% python3 -q
>>> import numpy as np
>>> np.set_printoptions(precision=3, suppress=True, linewidth=160)
>>> X = np.arange(9).reshape(3, 3) + -2
>>> X
array([[-2, -1,  0],
       [ 1,  2,  3],
       [ 4,  5,  6]])
>>> t3 = np.stack([X, 3 * X, X[::-1]])
>>> np.linalg.norm(t3, axis=(1, 2))
array([ 9.798, 29.394,  9.798])
>>> np.linalg.det(t3)
array([0., 0., 0.])
>>> np.einsum("bij,cij->bc", t3, t3)
array([[ 96, 288, -12],
       [288, 864, -36],
       [-12, -36,  96]])
>>> np.trace(X)
np.int64(6)
>>> (X + X.T) / 2
array([[-2.,  0.,  2.],
       [ 0.,  2.,  4.],
       [ 2.,  4.,  6.]])
>>> np.linalg.matrix_power(X, 3)
array([[-18, -18, -18],
       [ 90, 144, 198],
       [198, 306, 414]])
>>> np.allclose(X, X.T)
False
>>> U, sigma, Vh = np.linalg.svd(X)
>>> evecs = Vh[:(sigma > 1e-8).sum()]
>>> rng = np.random.default_rng(74)
>>> vec = X[2] + -2 * X[0] + rng.integers(2) * np.eye(3)[1]
>>> vec
array([8., 7., 6.])
>>> round(float(np.linalg.norm(vec - evecs.T @ evecs @ vec)), 3)
0.0
>>> np.diag(evecs.T @ evecs)
array([0.833, 0.333, 0.833])
>>> np.allclose(evecs.T @ evecs @ vec, vec)
True
>>> np.linalg.matrix_rank(np.vstack([X, vec]))
np.int64(2)
>>> np.diff(X, axis=0)
array([[3, 3, 3],
       [3, 3, 3]])
>>> X - X[0]
array([[0, 0, 0],
       [3, 3, 3],
       [6, 6, 6]])
>>> A2 = np.array([[-4, -4, -4], [-3, -3, -4]])
>>> C = np.kron(A2, X)
>>> round(float(np.linalg.norm(C, 2)), 3), round(np.linalg.norm(A2, 2) * np.linalg.norm(X, 2), 3)
(86.882, np.float64(86.882))
>>> C.shape
(6, 9)
>>> J = np.load("layer19.npy")
>>> J
array([[0.5  , 0.333, 0.167],
       [0.4  , 0.6  , 0.   ],
       [0.167, 0.333, 0.5  ]])
>>> idx = rng.permutation(3)
>>> idx
array([0, 2, 1])
>>> A2 = J[idx][:, idx]
>>> A2
array([[0.5  , 0.167, 0.333],
       [0.167, 0.5  , 0.333],
       [0.4  , 0.   , 0.6  ]])
>>> np.trace(A2)
np.float64(1.6)
>>> np.sort(np.abs(np.linalg.eigvals(A2)))
array([0.267, 0.333, 1.   ])
>>> np.allclose(A2, J)
False
>>> np.diag(A2)
array([0.5, 0.5, 0.6])
>>> A2.sum(axis=1)
array([1., 1., 1.])
>>> np.linalg.matrix_power(A2, 2)
array([[0.411, 0.167, 0.422],
       [0.3  , 0.278, 0.422],
       [0.44 , 0.067, 0.493]])
>>> pr = np.eye(3)[1]
>>> for _ in range(3):
...     pr = pr @ A2
...     print(pr.round(3))
... 
[0.167 0.5   0.333]
[0.3   0.278 0.422]
[0.365 0.189 0.446]
>>> E = np.load("a.npy")
>>> E
array([[ -2,   4,  -3,  -8],
       [  4, -10,  -6,  -4],
       [ -3,  -6,   8,   2],
       [ -8,  -4,   2,  -2]])
>>> # symmetric
>>> vals, evecs = np.linalg.eigh(E)
>>> np.round(evecs.T @ evecs, 3) + 0
array([[1., 0., 0., 0.],
       [0., 1., 0., 0.],
       [0., 0., 1., 0.],
       [0., 0., 0., 1.]])
>>> np.unique(vals.round(6) + 0, return_counts=True)[1]
array([1, 1, 1, 1])
>>> vals
array([-12.909, -10.017,   3.376,  13.55 ])
>>> np.linalg.svd(E, compute_uv=False)
array([13.55 , 12.909, 10.017,  3.376])
>>> np.round(evecs.T @ E @ evecs, 3) + 0
array([[-12.909,   0.   ,   0.   ,   0.   ],
       [  0.   , -10.017,   0.   ,   0.   ],
       [  0.   ,   0.   ,   3.376,   0.   ],
       [  0.   ,   0.   ,   0.   ,  13.55 ]])
>>> vals, evecs = np.linalg.eigh(E)
>>> vec = np.array([0, 3, 0, 5])
>>> round(float(vec @ E @ vec / (vec @ vec)), 3), round(float(vals[0]), 3), round(vals[-1], 3)
(-7.647, -12.909, np.float64(13.55))
>>> np.abs(E).sum(axis=1).max(), round(np.abs(vals).max(), 3)
(np.int64(24), np.float64(13.55))
>>> np.linalg.eigvalsh(E[1:, 1:])
array([-12.83 ,  -1.765,  10.596])
>>> evecs * np.maximum(vals, 0) @ evecs.T
array([[ 3.465,  2.008, -3.206, -3.365],
       [ 2.008,  1.476, -3.198, -1.875],
       [-3.206, -3.198,  8.699,  2.793],
       [-3.365, -1.875,  2.793,  3.286]])
>>> M = np.array([[-1, -1, -1], [-1, -2, -2], [-1, -2, -3]])
>>> M
array([[-1, -1, -1],
       [-1, -2, -2],
       [-1, -2, -3]])
>>> A2 = np.array([[0, -1, 1], [2, 1, 0]])
>>> C = np.kron(A2, M)
>>> C.shape
(6, 9)
>>> np.linalg.eigvals(M)
array([-5.049, -0.643, -0.308])
>>> round(np.linalg.det(M[::-1]), 3)
np.float64(1.0)
>>> np.round(np.linalg.eigvals(M).sum().real, 3)
np.float64(-6.0)
>>> round(float(np.linalg.det(2 * M)), 3), np.round(np.linalg.det(M), 3)
(-8.0, np.float64(-1.0))
>>> F = np.load("data.npy")
>>> F
array([[-18.79 ,   3.486,   5.899],
       [ -2.72 , -13.301,  14.686],
       [ -1.402,  13.636,  14.564],
       [ 19.526,   1.194,   4.16 ],
       [ 18.885,  -0.962,  -6.513],
       [  2.676,  16.758, -10.584],
       [-14.609, -13.459,  -2.329],
       [-18.142,  -4.688,  -6.991],
       [  7.363, -18.071,  -4.385],
       [  6.673,   3.664,  18.494],
       [ 16.421, -11.067,  -2.807],
       [  7.048, -18.054,  -4.937],
       [ 10.843,   7.958,  14.803],
       [  4.397,  -5.402, -18.748],
       [ 17.896,  -8.131,  -3.688],
       [ -6.913, -18.439,   3.495],
       [ 14.628,   9.805,  -9.481],
       [  8.242,   0.646,  18.211],
       [-13.196, -12.248,   8.709],
       [ 16.859,  -7.455,  -7.758]])
>>> Xs = F - F.mean(axis=0)
>>> U, sigma, Vh = np.linalg.svd(Xs, full_matrices=False)
>>> round((sigma ** 2).sum() ** 2 / (sigma ** 4).sum(), 3)
np.float64(2.799)
>>> np.abs(U[:, 0]).argmax()
np.int64(0)
>>> Vh[0] * np.sign(Vh[0, np.abs(Vh[0]).argmax()])
array([ 0.928,  0.234, -0.29 ])
>>> sigma
array([57.006, 50.249, 40.416])
>>> np.searchsorted(np.cumsum(sigma ** 2) / (sigma ** 2).sum(), 0.9) + 1
np.int64(3)
>>> np.abs(Vh[-1])
array([0.37 , 0.66 , 0.653])
>>> (np.sign(U[:, 0]) == np.sign(U[0, 0])).astype(int)
array([1, 1, 1, 0, 0, 0, 1, 1, 0, 1, 0, 0, 0, 0, 0, 1, 0, 0, 1, 0])
